$ python -q
>>> import numpy as np
>>> from numpy import linalg as LA
>>> np.set_printoptions(precision=2, suppress=True, linewidth=100, legacy="1.25")
>>> A = np.loadtxt("block11.csv", delimiter=",")
>>> print(A)
[[ 0.  0.  0.  0.  0.  0.  1.  0.  0.  0.]
 [-1.  0.  0. -2.  0.  0.  0. -3. -3.  1.]
 [ 3.  0.  0.  0.  0.  0.  0.  2. -1.  0.]
 [-2.  0.  0.  0.  0.  0.  3.  0.  0.  0.]
 [ 0.  0.  0.  0.  0.  0.  0.  0.  0.  1.]
 [ 0.  0.  0.  0.  0.  0.  0. -1.  0.  0.]
 [ 3.  0. -3.  1.  0.  0.  0.  0.  3.  0.]]
>>> # column 4 repeats column 1
>>> vec = np.array([4, 1, 2, 3, 5, 3, 2, 4, 1, 3])
>>> h1 = np.maximum(A @ vec, 0)
>>> print(np.flatnonzero(h1 > 1e-9))
[0 2 4 6]
>>> print(A.T @ h1)
[ 93.   0. -36.  12.   0.   0.   2.  38.  17.   3.]
>>> print(np.maximum(A @ (3 * vec), 0))
[ 6.  0. 57.  0.  9.  0. 36.]
>>> print(h1)
[ 2.  0. 19.  0.  3.  0. 12.]
>>> rng = np.random.default_rng(632)
>>> M2 = A + rng.integers(-2, 3, (7, 6)) @ rng.integers(-2, 3, (6, 10))
>>> print(M2)
[[ -3.  -4.   2.   5.   1.   3.   1.  -6.  -1.  -7.]
 [ -8.  -5.   2.   2.   3.   0.  -5.  -5.  -1.  -2.]
 [  0.   2.  -2.  -2.  -1.   2.  -2.   2.   4.   8.]
 [ -6.  -1.   6.  -1. -11.   2.   7.   2.   3.   3.]
 [ -2.   1.   0.  -5.  -4.  -5.  -1.  10.   3.   7.]
 [ 10.   1.  -6.   3.   5.  -2.  -2.   3.  -9.  -1.]
 [  3.  -4.   1.   5.  -8.   1.   3.   3.  -1.  -4.]]
>>> print(M2 - A)
[[ -3.  -4.   2.   5.   1.   3.   0.  -6.  -1.  -7.]
 [ -7.  -5.   2.   4.   3.   0.  -5.  -2.   2.  -3.]
 [ -3.   2.  -2.  -2.  -1.   2.  -2.   0.   5.   8.]
 [ -4.  -1.   6.  -1. -11.   2.   4.   2.   3.   3.]
 [ -2.   1.   0.  -5.  -4.  -5.  -1.  10.   3.   6.]
 [ 10.   1.  -6.   3.   5.  -2.  -2.   4.  -9.  -1.]
 [  0.  -4.   4.   4.  -8.   1.   3.   3.  -4.  -4.]]
>>> T = np.stack([M2, 4 * M2, M2[::-1]])
>>> print(np.einsum("bij,cij->bc", T, T))
[[ 1338.  5352.   408.]
 [ 5352. 21408.  1632.]
 [  408.  1632.  1338.]]
>>> print(T.sum(axis=0))
[[-12. -24.  11.  30.  -3.  16.   8. -27.  -6. -39.]
 [-30. -24.   4.  13.  20.  -2. -27. -22. -14. -11.]
 [ -2.  11. -10. -15.  -9.   5. -11.  20.  23.  47.]
 [-36.  -6.  36.  -6. -66.  12.  42.  12.  18.  18.]
 [-10.   7.  -2. -27. -21. -23.  -7.  52.  19.  43.]
 [ 42.   0. -28.  17.  28. -10. -15.  10. -46.  -7.]
 [ 12. -24.   7.  30. -39.   8.  16.   9.  -6. -27.]]
>>> print(LA.norm(T, axis=(1, 2)))
[ 36.58 146.31  36.58]
>>> cov = A.T @ A
>>> print(np.allclose(cov, cov.T))
True
>>> print(LA.matrix_rank(cov))
7
>>> print(np.round(LA.eigvalsh(cov)[::-1], 2) + 0)
[44.53 16.15 12.87  7.18  0.97  0.29  0.01  0.    0.    0.  ]
>>> r0 = np.array([0, -3, -2, 3, 3, -3, -1, -2, 3, -3])
>>> arr = r0[np.abs(np.subtract.outer(np.arange(10), np.arange(10)))]
>>> print(arr)
[[ 0 -3 -2  3  3 -3 -1 -2  3 -3]
 [-3  0 -3 -2  3  3 -3 -1 -2  3]
 [-2 -3  0 -3 -2  3  3 -3 -1 -2]
 [ 3 -2 -3  0 -3 -2  3  3 -3 -1]
 [ 3  3 -2 -3  0 -3 -2  3  3 -3]
 [-3  3  3 -2 -3  0 -3 -2  3  3]
 [-1 -3  3  3 -2 -3  0 -3 -2  3]
 [-2 -1 -3  3  3 -2 -3  0 -3 -2]
 [ 3 -2 -1 -3  3  3 -2 -3  0 -3]
 [-3  3 -2 -1 -3  3  3 -2 -3  0]]
>>> # symmetric
>>> w, vecs = LA.eigh(arr)
>>> vec = np.array([1, 1, 0, 2, 1, 0, 0, 2, 1, 1])
>>> print(np.abs(arr).sum(axis=1).max(), np.round(np.abs(w).max(), 2))
25 12.63
>>> print(vec @ arr @ vec)
-18
>>> print(LA.eigvalsh(arr[1:, 1:]))
[-10.7   -9.42  -4.53  -4.1   -0.23   1.11   6.79  10.32  10.74]
>>> print(np.round(vec @ arr @ vec / (vec @ vec), 2), np.round(w[0], 2), round(float(w[-1]), 2))
-1.38 -10.75 12.63
>>> print(np.allclose(arr, arr.T))
True
>>> print(arr @ arr)
[[ 63 -10  -9  -6   9 -23   6  33  16 -34]
 [-10  63   5 -24 -18   9 -11  21  18  16]
 [ -9   5  58   5 -27  -3   2 -16  21  33]
 [ -6 -24   5  63  12 -42   0   2 -11   6]
 [  9 -18 -27  12  71   0 -42  -3   9 -23]
 [-23   9  -3 -42   0  71  12 -27 -18   9]
 [  6 -11   2   0 -42  12  63   5 -24  -6]
 [ 33  21 -16   2  -3 -27   5  58   5  -9]
 [ 16  18  21 -11   9 -18 -24   5  63 -10]
 [-34  16  33   6 -23   9  -6  -9 -10  63]]
>>> print(LA.matrix_power(arr, 4))
[[ 7333 -1159 -2645   199  2132 -4306   179  4925  2569 -5684]
 [-1159  6217  1582 -3593 -2732  1550  -995  1785  2362  2569]
 [-2645  1582  6023   276 -4200    30   449 -2058  1785  4925]
 [  199 -3593   276  6675  1608 -5523  -532   449  -995   179]
 [ 2132 -2732 -4200  1608  8702 -1584 -5523    30  1550 -4306]
 [-4306  1550    30 -5523 -1584  8702  1608 -4200 -2732  2132]
 [  179  -995   449  -532 -5523  1608  6675   276 -3593   199]
 [ 4925  1785 -2058   449    30 -4200   276  6023  1582 -2645]
 [ 2569  2362  1785  -995  1550 -2732 -3593  1582  6217 -1159]
 [-5684  2569  4925   179 -4306  2132   199 -2645 -1159  7333]]
>>> print(round(float(np.abs(LA.eigvals(arr)).max()), 2))
12.63
>>> LA.determinant(arr)
Traceback (most recent call last):
  File "<python-input-38>", line 1, in <module>
    LA.determinant(arr)
    ^^^^^^^^^^^^^^
AttributeError: module 'numpy.linalg' has no attribute 'determinant'
>>> print(np.sort(np.abs(LA.eigvals(arr))))
[ 1.02  2.35  3.32  4.49  5.7   8.21 10.54 10.59 10.75 12.63]
>>> print(round(LA.norm(arr) ** 2 / LA.norm(arr, 2) ** 2, 2))
3.99
>>> print(np.round(LA.norm(arr, 1), 2), round(LA.norm(arr, np.inf), 2))
25.0 25.0
>>> print(LA.norm(arr, axis=1).argmax())
4
>>> print(round(float(LA.norm(arr[1] - arr[0])), 2))
12.08
>>> idx = rng.permutation(10)
>>> print(idx)
[2 4 0 7 9 3 1 6 8 5]
>>> M2 = arr[idx][:, idx]
>>> print(np.sort(np.abs(LA.eigvals(M2))))
[ 1.02  2.35  3.32  4.49  5.7   8.21 10.54 10.59 10.75 12.63]
>>> F = np.load("arr.npy")
>>> print(F)
[[0.5  0.17 0.   0.33]
 [0.33 0.33 0.   0.33]
 [0.14 0.29 0.29 0.29]
 [0.25 0.25 0.   0.5 ]]
>>> W = np.array([[1, 2, 1, 0, 2, -2],
...     [-1, 1, 1, -2, -2, -2],
...     [0, -1, 2, -2, 1, -2],
...     [-1, 0, 1, 0, 1, 0]])
>>> c = np.array([6, 9, 2, -2, -9, 6])
>>> hid = np.maximum(F @ W + c, 0)
>>> print(hid)
[[ 6.   10.17  3.    0.    0.    4.67]
 [ 5.67 10.    3.    0.    0.    4.67]
 [ 5.57  9.29  3.29  0.    0.    4.57]
 [ 5.5   9.75  3.    0.    0.    5.  ]]
>>> print((hid > 0).astype(int))
[[1 1 1 0 0 1]
 [1 1 1 0 0 1]
 [1 1 1 0 0 1]
 [1 1 1 0 0 1]]
>>> print((hid > 0).mean(axis=0))
[1. 1. 1. 0. 0. 1.]
>>> print(LA.matrix_rank(hid))
4
>>> basis = np.array([[1, 0], [3, 0], [1, 0], [2, 2], [3, 0], [2, 3]])
>>> print(hid @ basis)
[[48.83 14.  ]
 [48.   14.  ]
 [45.86 13.71]
 [47.75 15.  ]]
>>> print((hid @ basis).round(6).argmax(axis=1))
[0 0 0 0]
>>> print(W @ basis)
[[ 10  -6]
 [-11 -10]
 [ -6 -10]
 [  3   0]]
>>> Uu, s, Vh = LA.svd(hid)
>>> print(s)
[25.32  0.46  0.4   0.12]
>>> print(np.argmax(s[:-1] / (s[1:] + 1e-6)) + 1)
1
>>> M2 = Uu[:, :1] @ np.diag(s[:1]) @ Vh[:1]
>>> print(round(LA.norm(hid - M2) / LA.norm(hid), 2))
0.02
>>> print(LA.matrix_rank(M2))
1
>>> print(LA.matrix_rank(hid, rtol=0.05))
1
>>> print(round(float(np.abs(hid - M2).max()), 2))
0.33
>>> M = np.load("dump.npy")
>>> print(M)
[[-2.  1.  1.  1.  1.  1.  1.  1.  1.  1.  1.]
 [ 1. -2.  1.  1.  1.  1.  1.  1.  1.  1.  1.]
 [ 1.  1. -2.  1.  1.  1.  1.  1.  1.  1.  1.]
 [ 1.  1.  1. -2.  1.  1.  1.  1.  1.  1.  1.]
 [ 1.  1.  1.  1. -2.  1.  1.  1.  1.  1.  1.]
 [ 1.  1.  1.  1.  1. -2.  1.  1.  1.  1.  1.]
 [ 1.  1.  1.  1.  1.  1. -2.  1.  1.  1.  1.]
 [ 1.  1.  1.  1.  1.  1.  1. -2.  1.  1.  1.]
 [ 1.  1.  1.  1.  1.  1.  1.  1. -2.  1.  1.]
 [ 1.  1.  1.  1.  1.  1.  1.  1.  1. -2.  1.]
 [ 1.  1.  1.  1.  1.  1.  1.  1.  1.  1. -2.]]
>>> # symmetric
>>> print(np.allclose(M @ M.T, M.T @ M))
True
>>> r0, g = M[8], M[3]
>>> print(r0 @ g)
5.0
>>> p = (r0 @ g) / (r0 @ r0) * r0
>>> print(LA.matrix_rank(np.outer(r0, g)))
1
>>> M2 = M / np.sqrt((M ** 2).mean(axis=1, keepdims=True))
>>> print(M2[2])
[ 0.89  0.89 -1.77  0.89  0.89  0.89  0.89  0.89  0.89  0.89  0.89]
>>> print(LA.matrix_rank(M2) == LA.matrix_rank(M))
True
>>> print(round(float(LA.norm(M[3], 1)), 2), np.round(LA.norm(M[3], np.inf), 2))
12.0 2.0
>>> print(round(LA.norm(M, 1), 2), round(float(LA.norm(M, np.inf)), 2))
12.0 12.0
>>> print(LA.norm(M, axis=1).argmax())
0
>>> M2 = np.array([[2, 0], [1, 2]])
>>> basis = np.array([[-2, -3, -1], [0, 4, -4], [0, 1, -4]])
>>> data = np.kron(M2, basis)
>>> print(data)
[[-4 -6 -2  0  0  0]
 [ 0  8 -8  0  0  0]
 [ 0  2 -8  0  0  0]
 [-2 -3 -1 -4 -6 -2]
 [ 0  4 -4  0  8 -8]
 [ 0  1 -4  0  2 -8]]
>>> print(data @ data)
[[ 16 -28  72   0   0   0]
 [  0  48   0   0   0   0]
 [  0   0  48   0   0   0]
 [ 16 -28  72  16 -28  72]
 [  0  48   0   0  48   0]
 [  0   0  48   0   0  48]]
>>> print((data - data.T) / 2)
[[ 0.  -3.  -1.   1.   0.   0. ]
 [ 3.   0.  -5.   1.5 -2.  -0.5]
 [ 1.   5.   0.   0.5  2.   2. ]
 [-1.  -1.5 -0.5  0.  -3.  -1. ]
 [ 0.   2.  -2.   3.   0.  -5. ]
 [ 0.   0.5 -2.   1.   5.   0. ]]
>>> print(np.sort(np.abs(LA.eigvals(data))))
[4.   4.   6.93 6.93 6.93 6.93]
>>> print(LA.matrix_power(data, 2))
[[ 16 -28  72   0   0   0]
 [  0  48   0   0   0   0]
 [  0   0  48   0   0   0]
 [ 16 -28  72  16 -28  72]
 [  0  48   0   0  48   0]
 [  0   0  48   0   0  48]]
>>> print(np.allclose(data, data.T))
False
>>> print(round(float(np.abs(LA.eigvals(data)).max()), 2))
6.93
>>> print(data[3] @ data[1])
-16
>>> print(LA.norm(data, axis=1))
[ 7.48 11.31  8.25  8.37 12.65  9.22]
>>> print(LA.norm(data, axis=1).argmax())
4
>>> print(np.round(LA.norm(data) ** 2 / LA.norm(data, 2) ** 2, 2))
1.84
>>> print(round(LA.norm(data, 1), 2), round(float(LA.norm(data, np.inf)), 2))
27.0 24.0
>>> print(LA.norm(data, axis=0))
[ 4.47 11.4  12.85  4.   10.2  11.49]
>>> print(np.round(LA.norm(data, "nuc"), 2))
48.04
>>> feats = np.array([[1, -1, 1, -1],
...     [1, 0, 0, 0],
...     [1, 1, 1, 1],
...     [1, 2, 4, 8],
...     [1, 3, 9, 27]])
>>> # row 4 dominates
>>> hat = feats @ LA.solve(feats.T @ feats, feats.T)
>>> print(round(float(np.trace(hat)), 2))
4.0
>>> print(np.round(LA.eigvalsh(hat), 2) + 0)
[0. 1. 1. 1. 1.]
>>> print(np.diag(hat))
[0.99 0.77 0.49 0.77 0.99]
>>> print(LA.cond(feats) > 100)
False
>>> print(round(LA.norm(feats, 2) / LA.norm(feats), 2))
0.99
>>> print([round(float(x), 2) for x in LA.svd(feats, compute_uv=False)[:3]])
[30.08, 2.5, 1.56]
>>> print(np.abs(LA.svd(feats)[2][-1]))
[0.71 0.02 0.67 0.2 ]
>>> print(np.argsort(-LA.norm(feats, axis=0).round(6), kind="stable")[:3])
[3 2 1]
